$ python3 -q
>>> import numpy as np
>>> np.set_printoptions(precision=2, suppress=True, linewidth=200)
>>> rng = np.random.default_rng(20)
>>> t = rng.uniform(0, 2 * np.pi, 21)
>>> q, _ = np.linalg.qr(np.array([[-2.2, -0.4],
...     [0.8, 0.2],
...     [0.6, 0.6],
...     [0.0, -0.1],
...     [0.8, -0.2],
...     [1.2, 1.0],
...     [2.2, 0.0],
...     [-2.3, -0.7]]))
>>> mat = 10 * np.c_[np.cos(t), np.sin(t)] @ q.T
>>> mat
array([[ 0.13, -0.54, -4.45,  0.9 ,  3.06, -7.11,  3.47,  2.67],
       [ 4.82, -1.87, -2.4 ,  0.22, -0.99, -4.36, -3.93,  5.66],
       [-4.33,  1.23, -1.93,  0.63,  3.77, -2.6 ,  6.87, -2.74],
       [ 5.25, -1.84, -0.79, -0.13, -2.36, -1.85, -5.77,  5.12],
       [ 3.89, -1.69, -3.49,  0.49,  0.29, -5.99, -1.91,  5.47],
       [-5.04,  1.61, -0.58,  0.4 ,  3.21, -0.37,  6.63, -4.14],
       [-4.71,  1.42, -1.34,  0.53,  3.56, -1.6 ,  6.84, -3.42],
       [-5.09,  1.89,  1.77, -0.08,  1.58,  3.39,  4.77, -5.54],
       [ 2.59, -0.47,  3.52, -0.86, -3.91,  5.31, -6.03,  0.28],
       [ 4.64, -1.85, -2.69,  0.29, -0.68, -4.8 , -3.48,  5.67],
       [ 3.96, -1.05,  2.39, -0.71, -3.88,  3.37, -6.78,  2.15],
       [-0.19, -0.43, -4.41,  0.91,  3.21, -7.  ,  3.82,  2.37],
       [ 0.85, -0.78, -4.49,  0.87,  2.69, -7.25,  2.63,  3.33],
       [-5.02,  1.6 , -0.63,  0.41,  3.23, -0.45,  6.65, -4.1 ],
       [-5.18,  1.72, -0.05,  0.3 ,  2.91,  0.5 ,  6.37, -4.57],
       [-1.03,  0.84,  4.49, -0.86, -2.59,  7.26, -2.4 , -3.49],
       [-1.21,  0.9 ,  4.48, -0.84, -2.48,  7.27, -2.16, -3.65],
       [-5.2 ,  1.88,  1.28,  0.03,  1.99,  2.61,  5.32, -5.36],
       [ 1.74, -1.07, -4.42,  0.8 ,  2.14, -7.23,  1.47,  4.09],
       [-4.84,  1.5 , -1.07,  0.49,  3.44, -1.16,  6.79, -3.69],
       [ 4.9 , -1.88, -2.24,  0.18, -1.15, -4.11, -4.17,  5.64]])
>>> # rows and columns are dependent
>>> round(float(mat[6] @ mat[2]), 2)
98.98
>>> round(float(np.linalg.norm(mat) ** 2 / np.linalg.norm(mat, 2) ** 2), 2)
1.73
>>> np.linalg.norm(mat, axis=0)
array([18.3 ,  6.54, 13.43,  2.74, 12.55, 21.85, 23.03, 19.23])
>>> other = np.array([[3, 3], [2, 3], [1, 1]])
>>> arr = np.tile(other, (2, 3))
>>> arr
array([[3, 3, 3, 3, 3, 3],
       [2, 3, 2, 3, 2, 3],
       [1, 1, 1, 1, 1, 1],
       [3, 3, 3, 3, 3, 3],
       [2, 3, 2, 3, 2, 3],
       [1, 1, 1, 1, 1, 1]])
>>> np.abs(np.diag(np.linalg.qr(mat)[1])) > 1e-9
array([ True,  True, False, False, False, False, False, False])
>>> np.unique(mat.round(6), axis=0).shape
(21, 8)
>>> np.linalg.lstsq(mat[:-1].T, mat[-1])[2]
np.int32(2)
>>> F = np.loadtxt("out10.csv", delimiter=",")
>>> F
array([[ 0.65, -1.03,  0.45, -2.83, -0.48,  0.77, -0.1 ,  1.46],
       [ 0.4 ,  2.74, -0.26,  6.14,  2.98,  0.95, -2.38, -5.38],
       [ 1.37, -1.48,  2.02, -5.  , -3.36,  1.74,  1.52,  7.92],
       [ 9.39, -0.94,  0.59, -3.85, -4.99,  7.04,  0.85,  2.72],
       [ 3.72, -2.57, -1.03, -2.43, -3.84,  0.22,  0.47, -0.25],
       [-3.91,  2.17, -0.04,  5.6 ,  3.92, -3.81, -1.96, -1.9 ]])
>>> u, r1 = F[4], F[5]
>>> round(float(u @ u), 2)
42.49
>>> round(u @ r1, 2)
np.float64(-50.03)
>>> pr = (u @ r1) / (u @ u) * u
>>> np.linalg.matrix_rank(np.outer(u, r1))
np.int64(1)
>>> np.round((r1 - pr) @ u, 2)
np.float64(0.0)
>>> round(np.linalg.norm(u + r1) ** 2 + np.linalg.norm(u - r1) ** 2, 2)
np.float64(262.36)
>>> pr
array([-4.38,  3.03,  1.21,  2.86,  4.52, -0.26, -0.55,  0.29])
>>> other = np.array([[2, 1],
...     [3, -3],
...     [-1, 1],
...     [-2, -1],
...     [3, -2],
...     [2, 2],
...     [-3, 3],
...     [-1, -1]])
>>> np.einsum("ij->j", F)
array([11.62, -1.11,  1.73, -2.37, -5.77,  6.91, -1.6 ,  4.57])
>>> other.T @ F.T
array([[  2.36,  20.36, -12.8 ,  16.91,  -6.62,  -0.55],
       [  7.76, -20.04,  19.67,  40.54,  22.61, -35.5 ]])
>>> np.einsum("ij,ij->i", F, F)
array([ 12.66,  89.83, 112.5 , 186.81,  42.49,  88.69])
>>> F @ other
array([[  2.36,   7.76],
       [ 20.36, -20.04],
       [-12.8 ,  19.67],
       [ 16.91,  40.54],
       [ -6.62,  22.61],
       [ -0.55, -35.5 ]])
>>> np.einsum("ik,kj->ji", F, other)
array([[  2.36,  20.36, -12.8 ,  16.91,  -6.62,  -0.55],
       [  7.76, -20.04,  19.67,  40.54,  22.61, -35.5 ]])
>>> np.einsum("ik,kj->ij", F, other)
array([[  2.36,   7.76],
       [ 20.36, -20.04],
       [-12.8 ,  19.67],
       [ 16.91,  40.54],
       [ -6.62,  22.61],
       [ -0.55, -35.5 ]])
>>> other = F / np.linalg.norm(F, axis=1, keepdims=True)
>>> C2 = other @ other.T
>>> (np.abs(C2) > 0.9).astype(int)
array([[1, 0, 0, 0, 0, 0],
       [0, 1, 0, 0, 0, 0],
       [0, 0, 1, 0, 0, 0],
       [0, 0, 0, 1, 0, 0],
       [0, 0, 0, 0, 1, 0],
       [0, 0, 0, 0, 0, 1]])
>>> np.argwhere(np.triu(np.abs(C2) > 0.95, 1))
array([], shape=(0, 2), dtype=int64)
>>> (C2 - 2 * np.eye(6)).round(6).argmax(axis=1)
array([2, 5, 0, 4, 3, 1])
>>> np.round(np.degrees(np.arccos(np.clip(C2[4, 2], -1, 1))), 2)
np.float64(63.37)
>>> def softmax(z):
...     e = np.exp(z - z.max(axis=-1, keepdims=True))
...     return e / e.sum(axis=-1, keepdims=True)
... 
>>> np.round(softmax(F[0]), 2) + 0
array([0.16, 0.03, 0.13, 0.  , 0.05, 0.18, 0.08, 0.36])
>>> np.round(softmax(F[0] + -3), 2) + 0
array([0.16, 0.03, 0.13, 0.  , 0.05, 0.18, 0.08, 0.36])
>>> att = F @ F.T / np.sqrt(8)
>>> softmax(att)[0] @ F
array([ 4.08, -1.3 ,  1.53, -4.61, -3.91,  3.53,  1.29,  6.15])
>>> np.round(softmax(att), 2) + 0
array([[0.  , 0.  , 0.66, 0.34, 0.  , 0.  ],
       [0.  , 1.  , 0.  , 0.  , 0.  , 0.  ],
       [0.  , 0.  , 1.  , 0.  , 0.  , 0.  ],
       [0.  , 0.  , 0.  , 1.  , 0.  , 0.  ],
       [0.  , 0.  , 0.  , 1.  , 0.  , 0.  ],
       [0.  , 0.  , 0.  , 0.  , 0.  , 1.  ]])
>>> softmax(att).round(6).argmax(axis=1)
array([2, 1, 2, 3, 3, 5])
>>> np.unravel_index(np.abs(F).argmax(), F.shape)
(np.int64(3), np.int64(0))
>>> F.mean(axis=0)
array([ 1.94, -0.18,  0.29, -0.4 , -0.96,  1.15, -0.27,  0.76])
>>> np.linalg.matrix_rank(F)
np.int64(6)
>>> np.zeros(6, 8)
Traceback (most recent call last):
  File "<python-input-50>", line 1, in <module>
    np.zeros(6, 8)
    ~~~~~~~~^^^^^^
TypeError: Cannot interpret '8' as a data type
>>> np.linalg.rank(F)
Traceback (most recent call last):
  File "<python-input-51>", line 1, in <module>
    np.linalg.rank(F)
    ^^^^^^^^^^^^^^
AttributeError: module 'numpy.linalg' has no attribute 'rank'
>>> W0 = np.load("x.npy")
>>> W0
array([[-1., -2.,  2., -1.,  0.,  1.,  6., -5.],
       [-1.,  2.,  0.,  2.,  2.,  2., -4.,  1.],
       [ 1.,  2.,  0., -1.,  0.,  1., -6., -5.],
       [-2.,  1., -2., -2.,  1., -1.,  5., -8.],
       [-2., -2.,  1., -1.,  2.,  2., -5.,  2.],
       [ 2.,  2.,  0.,  1., -1., -1., -3.,  5.],
       [ 0.,  0.,  0.,  0.,  0.,  0., -4., -5.],
       [ 0.,  0.,  0.,  0.,  0.,  0.,  0., -5.]])
>>> other = np.linalg.invert(W0)
Traceback (most recent call last):
  File "<python-input-54>", line 1, in <module>
    other = np.linalg.invert(W0)
            ^^^^^^^^^^^^^^^^
AttributeError: module 'numpy.linalg' has no attribute 'invert'
>>> other = np.linalg.inv(W0)
>>> np.linalg.det(W0) * other
array([[ 1000.,   600.,  -200.,   400., -1200.,  -800.,  3800., -6400.],
       [ -540.,  -360.,  -180.,  -360.,   360.,  -360.,  -810.,  1818.],
       [ -980.,  -120.,   340.,  -320.,  -480., -1520.,  -520.,   -64.],
       [   60.,  -360.,   420.,   240.,   360.,   240.,  -510.,   -42.],
       [  840.,   360.,   480.,  -240., -2160., -2040.,  4110., -7878.],
       [  140.,  -240.,  -820.,   560.,   840.,  1760.,    10.,  1822.],
       [    0.,     0.,     0.,     0.,     0.,     0.,   450.,  -450.],
       [    0.,     0.,     0.,     0.,     0.,     0.,     0.,   360.]])
>>> np.round(np.linalg.det(W0) * np.linalg.det(other), 2)
np.float64(1.0)
>>> np.round(np.linalg.slogdet(W0)[0], 2)
np.float64(-1.0)
>>> np.allclose(other, W0.T)
False
>>> t3 = np.stack([W0, -1 * W0, W0[::-1]])
>>> t3.sum(axis=0)
array([[ 0.,  0.,  0.,  0.,  0.,  0.,  0., -5.],
       [ 0.,  0.,  0.,  0.,  0.,  0., -4., -5.],
       [ 2.,  2.,  0.,  1., -1., -1., -3.,  5.],
       [-2., -2.,  1., -1.,  2.,  2., -5.,  2.],
       [-2.,  1., -2., -2.,  1., -1.,  5., -8.],
       [ 1.,  2.,  0., -1.,  0.,  1., -6., -5.],
       [-1.,  2.,  0.,  2.,  2.,  2., -4.,  1.],
       [-1., -2.,  2., -1.,  0.,  1.,  6., -5.]])
>>> q, _ = np.linalg.qr(np.array([[-0.2, 0.0, 1.0, -0.4, -0.2, 0.6],
...     [-2.2, 1.8, -0.9, -0.2, -1.3, -1.9],
...     [-0.3, 0.4, -0.3, -0.2, 2.6, -0.2],
...     [-1.2, -1.7, 0.6, -3.2, 1.2, 1.3],
...     [1.5, -2.1, 1.4, -1.2, -1.1, 0.7],
...     [0.9, 0.3, 0.2, -1.2, -0.3, 0.0]]))
>>> w = np.array([2, 2, -2, -2, 0, 2])
>>> K = q @ np.diag(w) @ q.T
>>> K
array([[-1.74, -0.36,  0.03,  0.42, -0.65, -0.06],
       [-0.36,  1.38,  0.62, -0.1 , -0.44, -0.77],
       [ 0.03,  0.62,  0.56, -0.46,  0.56, -0.5 ],
       [ 0.42, -0.1 , -0.46,  1.45,  0.1 , -1.21],
       [-0.65, -0.44,  0.56,  0.1 ,  1.61, -0.25],
       [-0.06, -0.77, -0.5 , -1.21, -0.25, -1.27]])
>>> w, V = np.linalg.eigh(K)
>>> x0 = np.array([-3, 2, -1, 2, -1, 0])
>>> np.round(np.abs(K).sum(axis=1).max(), 2), np.round(np.abs(w).max(), 2)
(np.float64(4.05), np.float64(2.0))
>>> np.linalg.eigvalsh(K[1:, 1:])
array([-2.  , -0.13,  1.87,  2.  ,  2.  ])
>>> round(float(np.linalg.eigvalsh(K).min()), 2)
-2.0
>>> [round(float(np.linalg.det(K[:i, :i])), 2) + 0 for i in range(1, 7)]
[-1.74, -2.54, -0.76, -0.81, 0.25, 0.0]
>>> other = np.array([[3, 1], [0, 3]])
>>> cent = np.array([[2, 1, 0], [2, 1, 5], [0, 4, 2]])
>>> m1 = np.kron(other, cent)
>>> m1
array([[ 6,  3,  0,  2,  1,  0],
       [ 6,  3, 15,  2,  1,  5],
       [ 0, 12,  6,  0,  4,  2],
       [ 0,  0,  0,  6,  3,  0],
       [ 0,  0,  0,  6,  3, 15],
       [ 0,  0,  0,  0, 12,  6]])
>>> u = np.array([3, 4, 5])
>>> np.convolve(m1[3], u)
array([ 0,  0,  0, 18, 33, 42, 15,  0])
>>> np.array([np.convolve(row, u, "same") for row in m1])
array([[33, 42, 21, 11, 14,  5],
       [33, 87, 81, 86, 29, 25],
       [36, 66, 84, 42, 22, 28],
       [ 0,  0, 18, 33, 42, 15],
       [ 0,  0, 18, 33, 87, 75],
       [ 0,  0,  0, 36, 66, 84]])
>>> np.correlate(m1[3], m1[4], "full")
array([ 0,  0,  0, 90, 63, 45, 18,  0,  0,  0,  0])
>>> np.polyval(u, m1[3])
array([  5,   5,   5, 137,  44,   5])
>>> q, V = np.linalg.qr(m1[:, :2])[0], np.linalg.qr(m1[:, 2:])[0]
>>> sigma = np.linalg.svd(q.T @ V, compute_uv=False)
>>> round(float(np.linalg.norm(q @ q.T - V @ V.T, 2)), 2)
1.0
>>> sigma
array([0.78, 0.32])
